$ python -q
>>> import numpy as np
>>> np.set_printoptions(precision=3, suppress=True, linewidth=120, sign=" ")
>>> tidy = lambda a: np.round(a, 3) + 0
>>> X = np.load("w.npy")
>>> tidy(X)
array([[ 0.17 ,  0.283,  0.057, -0.17 ,  0.17 ],
       [ 0.283,  0.472,  0.094, -0.283,  0.283],
       [ 0.057,  0.094,  0.019, -0.057,  0.057],
       [-0.17 , -0.283, -0.057,  0.17 , -0.17 ],
       [ 0.17 ,  0.283,  0.057, -0.17 ,  0.17 ]])
>>> tidy(np.kron(np.eye(2, dtype=int), X))
array([[ 0.17 ,  0.283,  0.057, -0.17 ,  0.17 ,  0.   ,  0.   ,  0.   ,  0.   ,  0.   ],
       [ 0.283,  0.472,  0.094, -0.283,  0.283,  0.   ,  0.   ,  0.   ,  0.   ,  0.   ],
       [ 0.057,  0.094,  0.019, -0.057,  0.057,  0.   ,  0.   ,  0.   ,  0.   ,  0.   ],
       [-0.17 , -0.283, -0.057,  0.17 , -0.17 ,  0.   ,  0.   ,  0.   ,  0.   ,  0.   ],
       [ 0.17 ,  0.283,  0.057, -0.17 ,  0.17 ,  0.   ,  0.   ,  0.   ,  0.   ,  0.   ],
       [ 0.   ,  0.   ,  0.   ,  0.   ,  0.   ,  0.17 ,  0.283,  0.057, -0.17 ,  0.17 ],
       [ 0.   ,  0.   ,  0.   ,  0.   ,  0.   ,  0.283,  0.472,  0.094, -0.283,  0.283],
       [ 0.   ,  0.   ,  0.   ,  0.   ,  0.   ,  0.057,  0.094,  0.019, -0.057,  0.057],
       [ 0.   ,  0.   ,  0.   ,  0.   ,  0.   , -0.17 , -0.283, -0.057,  0.17 , -0.17 ],
       [ 0.   ,  0.   ,  0.   ,  0.   ,  0.   ,  0.17 ,  0.283,  0.057, -0.17 ,  0.17 ]])
>>> tidy(np.einsum("ii->", X))
np.float64(1.0)
>>> tidy(np.linalg.det(X.T))
np.float64(0.0)
>>> rng = np.random.default_rng(312)
>>> labels = rng.permutation(5)
>>> labels
array([ 4,  1,  2,  0,  3])
>>> A2 = X[labels][:, labels]
>>> tidy(np.trace(A2))
np.float64(1.0)
>>> np.allclose(A2, X)
False
>>> tidy(np.sort(np.abs(np.linalg.eigvals(A2))))
array([ 0.,  0.,  0.,  0.,  1.])
